$ ipython --no-banner

In [1]: import numpy as np

In [2]: from numpy import linalg as LA

In [3]: np.set_printoptions(precision=2, suppress=True, linewidth=160, legacy="1.25")

In [4]: def tidy(a):
   ...:     return np.round(a, 2) + 0
   ...: 

In [5]: E = np.load("data.npy")

In [6]: E
Out[6]: 
array([[-1,  1, -2, -2],
       [ 2, -1,  0, -1],
       [-1,  1, -2, -2],
       [ 1,  0, -2, -3],
       [ 0,  0,  0,  0],
       [ 2, -1,  0, -1],
       [ 0,  0,  0,  0],
       [ 0,  0,  0,  0],
       [ 0,  0,  0,  0],
       [ 0,  1, -1, -2]])

In [7]: cen = E - E.mean(axis=0)

In [8]: vecs = LA.svd(cen)[2][:3]

In [9]: A2 = cen - cen @ vecs.T @ vecs

In [10]: tidy((cen @ vecs.T).std(axis=0))
Out[10]: array([1.48, 1.07, 0.23])

In [11]: tidy(A2.std(axis=0))
Out[11]: array([0., 0., 0., 0.])

In [12]: LA.norm(A2, axis=1).round(6).argmax()
Out[12]: 0

In [13]: tidy(np.cov(cen @ vecs.T, rowvar=False))
Out[13]: 
array([[2.44, 0.  , 0.  ],
       [0.  , 1.28, 0.  ],
       [0.  , 0.  , 0.06]])

In [14]: vec = np.array([3, 8, 1, 4])

In [15]: a = np.maximum(E @ vec, 0)

In [16]: E.T @ a
Out[16]: array([0, 0, 0, 0])

In [17]: np.maximum(E @ (3 * vec), 0)
Out[17]: array([0, 0, 0, 0, 0, 0, 0, 0, 0, 0])

In [18]: np.flatnonzero(a > 1e-9)
Out[18]: array([], dtype=int64)

In [19]: np.maximum(E @ vec, 0) - np.maximum(-E @ vec, 0)
Out[19]: array([ -5,  -6,  -5, -11,   0,  -6,   0,   0,   0,  -1])

In [20]: Q, _ = LA.qr(np.array([[0.5, 0.7, 1.0, -1.3, -1.2, -0.4],
    ...:     [-0.9, -0.5, -0.1, 0.3, -0.1, 0.2],
    ...:     [-0.6, 0.1, 1.3, -0.5, -1.0, 0.7],
    ...:     [-0.5, -1.6, 0.5, 1.0, -0.1, 0.0],
    ...:     [-0.7, -1.4, 0.9, 0.4, 0.6, -2.3],
    ...:     [-1.5, 0.1, -0.5, -0.2, 0.2, 0.9]]))

In [21]: X = -2 * Q

In [22]: tidy(X)
Out[22]: 
array([[ 0.48,  0.43,  1.19,  1.29, -0.71, -0.02],
       [-0.86, -0.02, -0.18,  0.07, -0.79,  1.61],
       [-0.57,  0.42,  1.42, -1.21,  0.07, -0.05],
       [-0.48, -1.33,  0.12, -0.13, -1.15, -0.81],
       [-0.67, -1.02,  0.6 ,  0.72,  1.24,  0.28],
       [-1.43,  0.91, -0.38,  0.58,  0.01, -0.81]])

In [23]: r0, v = X[1], X[4]

In [24]: tidy(r0 @ v)
Out[24]: 0.0

In [25]: p = (r0 @ v) / (r0 @ r0) * r0

In [26]: LA.matrix_rank(np.outer(r0, v))
Out[26]: 1

In [27]: A2 = LA.inv(X)

In [28]: (np.abs(A2) > 1e-9).astype(int)
Out[28]: 
array([[1, 1, 1, 1, 1, 1],
       [1, 1, 1, 1, 1, 1],
       [1, 1, 1, 1, 1, 1],
       [1, 1, 1, 1, 1, 1],
       [1, 1, 1, 1, 1, 1],
       [1, 1, 1, 1, 1, 1]])

In [29]: tidy(X @ A2)
Out[29]: 
array([[1., 0., 0., 0., 0., 0.],
       [0., 1., 0., 0., 0., 0.],
       [0., 0., 1., 0., 0., 0.],
       [0., 0., 0., 1., 0., 0.],
       [0., 0., 0., 0., 1., 0.],
       [0., 0., 0., 0., 0., 1.]])

In [30]: tidy(LA.inv(A2))
Out[30]: 
array([[ 0.48,  0.43,  1.19,  1.29, -0.71, -0.02],
       [-0.86, -0.02, -0.18,  0.07, -0.79,  1.61],
       [-0.57,  0.42,  1.42, -1.21,  0.07, -0.05],
       [-0.48, -1.33,  0.12, -0.13, -1.15, -0.81],
       [-0.67, -1.02,  0.6 ,  0.72,  1.24,  0.28],
       [-1.43,  0.91, -0.38,  0.58,  0.01, -0.81]])

In [31]: tidy(LA.slogdet(X)[0])
Out[31]: -1.0

In [32]: np.allclose(A2, X.T)
Out[32]: False

In [33]: A2 = np.array([[-2, -2], [-1, -1], [2, -1], [2, 1], [0, 0], [1, -3]])

In [34]: LA.matrix_rank(np.vstack([X, A2.T]))
Out[34]: 6

In [35]: tidy(np.einsum("ik,kj->ij", X, A2))
Out[35]: 
array([[ 3.56, -1.24],
       [ 3.14, -2.86],
       [ 1.08, -1.75],
       [ 1.44,  4.46],
       [ 5.28,  1.65],
       [ 1.52,  5.35]])

In [36]: tidy(A2.T @ X.T)
Out[36]: 
array([[ 3.56,  3.14,  1.08,  1.44,  5.28,  1.52],
       [-1.24, -2.86, -1.75,  4.46,  1.65,  5.35]])

In [37]: tidy(np.einsum("ij->j", X))
Out[37]: array([-3.52, -0.61,  2.77,  1.31, -1.32,  0.2 ])

In [38]: J = np.load("x.npy")

In [39]: J
Out[39]: 
array([[ 4, -6,  2, -1,  0,  2],
       [-9, -7, -7, -6,  5,  6],
       [-9, -6, -7, -3,  1,  4],
       [-9, -7, -7, -6,  5,  6]])

In [40]: left, sigma, vt = LA.svd(J)

In [41]: np.argmax(sigma[:-1] / (sigma[1:] + 1e-6)) + 1
Out[41]: 3

In [42]: tidy(sigma)
Out[42]: array([27.03,  7.92,  3.45,  0.  ])

In [43]: A2 = left[:, :3] @ np.diag(sigma[:3]) @ vt[:3]

In [44]: tidy(np.abs(J - A2).max())
Out[44]: 0.0

In [45]: tidy(A2)
Out[45]: 
array([[ 4., -6.,  2., -1.,  0.,  2.],
       [-9., -7., -7., -6.,  5.,  6.],
       [-9., -6., -7., -3.,  1.,  4.],
       [-9., -7., -7., -6.,  5.,  6.]])

In [46]: tidy(LA.norm(J - A2) / LA.norm(J))
Out[46]: 0.0

In [47]: LA.matrix_rank(A2)
Out[47]: 3

In [48]: LA.matrix_rank(J, rtol=0.05)
Out[48]: 3

In [49]: Q, _ = LA.qr(np.array([[0.4, -1.0, -1.6, 0.0],
    ...:     [0.0, -0.2, 0.3, 0.2],
    ...:     [-1.4, -0.6, -0.8, -0.6],
    ...:     [-0.3, -0.6, 0.1, 1.3]]))

In [50]: m1 = -1 * Q

In [51]: tidy(m1)
Out[51]: 
array([[ 0.27,  0.88,  0.38,  0.06],
       [ 0.  ,  0.16, -0.51,  0.85],
       [-0.94,  0.16,  0.26,  0.13],
       [-0.2 ,  0.41, -0.73, -0.51]])

In [52]: r0, v = m1[1], m1[3]

In [53]: tidy(r0 @ r0)
Out[53]: 1.0

In [54]: p = (r0 @ v) / (r0 @ r0) * r0

In [55]: LA.matrix_rank(np.outer(r0, v))
Out[55]: 1

In [56]: tidy(LA.norm(r0 + v) ** 2 + LA.norm(r0 - v) ** 2)
Out[56]: 4.0

In [57]: P = np.triu(np.array([[2, -4, -5, 5], [5, 1, 0, 2], [2, -3, 3, 0], [-5, 1, -2, -2]]), 1) + np.eye(4)

In [58]: A2 = P @ m1 @ LA.inv(P)

In [59]: tidy(A2)
Out[59]: 
array([[  3.97,  17.35,  17.31, -61.07],
       [ -0.4 ,  -0.64,  -3.98,   3.11],
       [ -0.94,  -3.6 ,  -4.44,  12.04],
       [ -0.2 ,  -0.4 ,  -1.74,   1.29]])

In [60]: tidy(P @ m1 - m1 @ P)
Out[60]: 
array([[ 3.7 ,  1.67, -1.57, -9.71],
       [-0.4 ,  0.82, -1.45, -1.35],
       [ 0.  , -3.77, -4.71,  4.38],
       [ 0.  , -0.81, -1.01,  0.19]])

In [61]: tidy(np.trace(A2)), tidy(np.trace(m1))
Out[61]: (0.18, 0.18)

In [62]: K = np.loadtxt("case3.csv", delimiter=",")

In [63]: tidy(K)
Out[63]: 
array([[ 0.75, -0.17, -0.11,  0.26,  0.06, -0.28],
       [-0.17,  0.04,  0.02, -0.06, -0.01,  0.06],
       [-0.11,  0.02,  0.02, -0.04, -0.01,  0.04],
       [ 0.26, -0.06, -0.04,  0.09,  0.02, -0.1 ],
       [ 0.06, -0.01, -0.01,  0.02,  0.01, -0.02],
       [-0.28,  0.06,  0.04, -0.1 , -0.02,  0.1 ]])

In [64]: rk = LA.matrix_rank(K)

In [65]: rk
Out[65]: 1

In [66]: null = LA.svd(K)[2][rk:].T

In [67]: np.allclose(K @ null, 0)
Out[67]: True

In [68]: [int(LA.matrix_rank(np.delete(K, i, axis=0))) for i in range(6)]
Out[68]: [1, 1, 1, 1, 1, 1]

In [69]: [int(LA.matrix_rank(K[:, :j + 1])) for j in range(6)]
Out[69]: [1, 1, 1, 1, 1, 1]

In [70]: [int(LA.matrix_rank(K[:i])) for i in range(1, len(K) + 1)]
Out[70]: [1, 1, 1, 1, 1, 1]

In [71]: feats = np.loadtxt("block15.csv", delimiter=",")

In [72]: feats
Out[72]: 
array([[82.69, 79.72, 29.73, 27.74],
       [79.85, 79.43, 30.45, 28.56],
       [80.16, 78.34, 30.13, 31.58],
       [81.57, 79.3 , 30.02, 30.  ],
       [78.92, 79.28, 28.64, 30.18],
       [79.91, 78.11, 30.96, 30.43],
       [79.2 , 80.57, 28.96, 30.17],
       [79.05, 80.76, 29.26, 29.27],
       [79.6 , 79.41, 30.25, 28.79],
       [80.28, 81.14, 29.4 , 29.06],
       [79.73, 79.65, 31.78, 28.57],
       [80.07, 79.14, 30.84, 29.3 ],
       [79.15, 81.26, 28.95, 30.87],
       [78.67, 80.54, 30.82, 31.22],
       [78.81, 80.32, 31.08, 28.82],
       [80.54, 79.22, 28.85, 28.84],
       [79.69, 79.87, 30.6 , 30.55],
       [79.04, 79.78, 29.61, 31.21],
       [79.41, 79.17, 31.62, 28.77],
       [78.55, 79.9 , 30.48, 29.7 ]])

In [73]: feats @ feats
---------------------------------------------------------------------------
ValueError                                Traceback (most recent call last)
Cell In[73], line 1
----> 1 feats @ feats

ValueError: matmul: Input operand 1 has a mismatch in its core dimension 0, with gufunc signature (n?,k),(k,m?)->(n?,m?) (size 20 is different from 4)

In [74]: G = feats.T @ feats

In [75]: tidy(G)
Out[75]: 
array([[127202.85, 127180.62,  48039.02,  47330.62],
       [127180.62, 127200.11,  48036.1 ,  47338.87],
       [ 48039.02,  48036.1 ,  18162.42,  17877.5 ],
       [ 47330.62,  47338.87,  17877.5 ,  17641.49]])

In [76]: tidy(np.trace(G)), tidy((feats ** 2).sum())
Out[76]: (290206.87, 290206.87)

In [77]: tidy(LA.eigvalsh(G)[::-1])
Out[77]: array([290143.58,     29.17,     18.14,     15.98])

In [78]: tidy(np.diag(G))
Out[78]: array([127202.85, 127200.11,  18162.42,  17641.49])

In [79]: (feats @ feats.T).shape
Out[79]: (20, 20)

In [80]: np.argsort(-LA.norm(G, axis=0).round(6), kind="stable")[:3]
Out[80]: array([0, 1, 2])

In [81]: LA.cond(G) > 100
Out[81]: True

In [82]: LA.matrix_rank(G, rtol=0.1)
Out[82]: 1

In [83]: left, sigma, vt = LA.svd(feats)

In [84]: np.argmax(sigma[:-1] / (sigma[1:] + 1e-6)) + 1
Out[84]: 1

In [85]: tidy(sigma)
Out[85]: array([538.65,   5.4 ,   4.26,   4.  ])

In [86]: A2 = left[:, :1] @ np.diag(sigma[:1]) @ vt[:1]

In [87]: tidy(LA.norm(feats - A2, 2)), tidy(sigma[1])
Out[87]: (5.4, 5.4)

In [88]: LA.matrix_rank(A2)
Out[88]: 1

In [89]: tidy(np.abs(feats - A2).max())
Out[89]: 2.27

In [90]: tidy(LA.norm(feats - A2) / LA.norm(feats))
Out[90]: 0.01

In [91]: G = np.cov(feats, rowvar=False)

In [92]: tidy(np.median(feats, axis=0))
Out[92]: array([79.64, 79.68, 30.19, 29.5 ])

In [93]: tidy(np.corrcoef(feats.T))
Out[93]: 
array([[ 1.  , -0.29, -0.08, -0.4 ],
       [-0.29,  1.  , -0.34, -0.03],
       [-0.08, -0.34,  1.  , -0.19],
       [-0.4 , -0.03, -0.19,  1.  ]])

In [94]: tidy(feats.std(axis=0))
Out[94]: array([0.98, 0.81, 0.9 , 1.04])

In [95]: arr = np.load("sample3.npy")

In [96]: arr
Out[96]: 
array([[-2.73, -0.74,  0.44,  0.33, -0.83],
       [ 0.77, -2.35, -1.06,  0.93,  0.93],
       [ 2.53, -0.36,  1.09, -0.99, -0.55],
       [ 2.  , -0.8 , -0.59, -0.63, -1.9 ],
       [ 0.74,  1.8 ,  0.97, -1.5 ,  1.42],
       [-0.5 ,  0.84,  0.5 , -0.87, -2.65],
       [-0.73,  2.24,  0.84, -0.87,  1.41],
       [-0.46,  2.43, -1.23, -0.81,  0.84],
       [ 0.01,  0.92, -1.05, -0.91, -2.49],
       [ 2.22,  0.92, -0.78,  1.26, -1.01],
       [ 0.49, -1.47, -2.51,  0.5 ,  0.19],
       [-0.13,  2.13,  1.39,  1.47, -0.6 ],
       [-0.18,  0.38,  1.36,  0.2 , -2.63],
       [ 2.36, -1.51,  0.14, -0.56,  0.9 ],
       [ 2.29, -1.21,  1.43,  0.16,  0.45],
       [ 0.45, -1.43,  2.4 , -0.69, -0.71],
       [-0.1 ,  2.02, -2.1 , -0.67, -0.23],
       [-0.24,  0.71,  1.55, -2.2 , -1.08],
       [ 0.77, -2.35,  0.34,  1.62, -0.38],
       [-0.62,  2.33, -1.17, -0.62,  1.2 ],
       [ 0.96,  1.4 ,  0.22,  2.11, -1.28],
       [-1.32, -1.91, -1.53, -1.1 , -0.24],
       [ 0.02,  1.36, -1.16,  2.35, -0.55],
       [ 1.83,  1.31,  0.17, -1.91, -0.52],
       [-0.49, -1.37, -2.45, -0.34,  0.88],
       [ 0.74,  0.47,  0.63, -1.43, -2.41],
       [ 2.33,  0.89, -0.21, -0.54,  1.57],
       [-0.27, -0.89,  2.46, -0.78,  1.22]])

In [97]: def softmax(z):
    ...:     e = np.exp(z - z.max(axis=-1, keepdims=True))
    ...:     return e / e.sum(axis=-1, keepdims=True)
    ...: 

In [98]: tidy(softmax(arr[6]))
Out[98]: array([0.03, 0.56, 0.14, 0.03, 0.25])

In [99]: tidy(softmax(arr[6] + -1))
Out[99]: array([0.03, 0.56, 0.14, 0.03, 0.25])

In [100]: att = arr @ arr.T / np.sqrt(5)

In [101]: tidy(softmax(att)[6] @ arr)
Out[101]: array([-0.18,  1.93,  0.27, -0.87,  0.97])

In [102]: A2 = np.c_[arr[:, :1] @ np.array([[1]]), np.array([0, 0, 0, 2, 0, 1, 0, 0, 1, 0, 0, 1, 0, 1, 1, 1, 2, 2, 1, 2, 2, 2, 0, 2, 0, 2, 2, 2])]

In [103]: A2
Out[103]: 
array([[-2.73,  0.  ],
       [ 0.77,  0.  ],
       [ 2.53,  0.  ],
       [ 2.  ,  2.  ],
       [ 0.74,  0.  ],
       [-0.5 ,  1.  ],
       [-0.73,  0.  ],
       [-0.46,  0.  ],
       [ 0.01,  1.  ],
       [ 2.22,  0.  ],
       [ 0.49,  0.  ],
       [-0.13,  1.  ],
       [-0.18,  0.  ],
       [ 2.36,  1.  ],
       [ 2.29,  1.  ],
       [ 0.45,  1.  ],
       [-0.1 ,  2.  ],
       [-0.24,  2.  ],
       [ 0.77,  1.  ],
       [-0.62,  2.  ],
       [ 0.96,  2.  ],
       [-1.32,  2.  ],
       [ 0.02,  0.  ],
       [ 1.83,  2.  ],
       [-0.49,  0.  ],
       [ 0.74,  2.  ],
       [ 2.33,  2.  ],
       [-0.27,  2.  ]])

In [104]: tidy(LA.lstsq(arr, A2[:, 0])[0])
Out[104]: array([1., 0., 0., 0., 0.])

In [105]: LA.matrix_rank(np.c_[arr, A2])
Out[105]: 6

In [106]: data = np.loadtxt("arr.csv", delimiter=",")

In [107]: data
Out[107]: 
array([[ -3.29,  -5.12,   3.48,   0.41,   0.65],
       [  0.66,  -1.75,  -0.11,  -5.94,   0.57],
       [ -1.2 ,   0.6 ,  -1.04,  -1.92,   0.49],
       [  1.5 ,   4.52,   0.46,   0.32,   4.22],
       [ -6.92,  -3.48,  -0.95,   1.06,   2.7 ],
       [-11.88,   4.54,   0.99,  -2.68,  -2.47],
       [ -1.24,  -1.41,  -1.66,   4.44,   5.2 ],
       [ -0.52,   5.12,   1.19,   4.1 ,   4.12],
       [ -0.34,   4.02,   0.92,  -4.34,  -3.63],
       [  4.19,  -5.88,  -4.75,   0.13,  -2.66],
       [  2.56,   2.77,   1.38,  -1.18,  -1.96],
       [ -1.17,  -0.89,  -2.49,  -6.71, -12.95],
       [ -9.14,   0.73,   3.73,  -3.04,  -1.65],
       [ -6.8 ,  -0.05,  -0.78,   1.88,  -9.14],
       [ -0.35,  -3.21,  -1.48,  -1.52,   6.13],
       [ -0.66,   3.83,   0.02,   3.41,   2.79],
       [ -3.71,   3.87,  -6.  ,   0.15,  -3.09],
       [  6.78,   0.37,  -0.03,  -0.69,   1.07],
       [  1.95,   3.19,   3.8 ,  -1.18,   1.58],
       [  6.01,   0.39,  -3.27,  -2.35,   0.29],
       [ -5.07,   4.1 ,  -0.96,   4.25,  -6.43],
       [ -2.95,  -3.23,   5.49,  -2.95,  -1.41],
       [  0.66,  -1.72,   1.84,   5.  ,  -5.15],
       [  2.38,  -4.7 ,   2.21,  -2.92,   0.22]])

In [108]: dist = LA.norm(data[:, None] - data[None], axis=-1)

In [109]: np.unravel_index(dist.round(6).argmax(), dist.shape)
Out[109]: (7, 11)

In [110]: tidy(dist[:5, :5])
Out[110]: 
array([[ 0.  ,  8.95,  7.94, 11.74,  6.33],
       [ 8.95,  0.  ,  5.1 ,  9.64, 10.71],
       [ 7.94,  5.1 ,  0.  ,  6.62,  7.95],
       [11.74,  9.64,  6.62,  0.  , 11.82],
       [ 6.33, 10.71,  7.95, 11.82,  0.  ]])
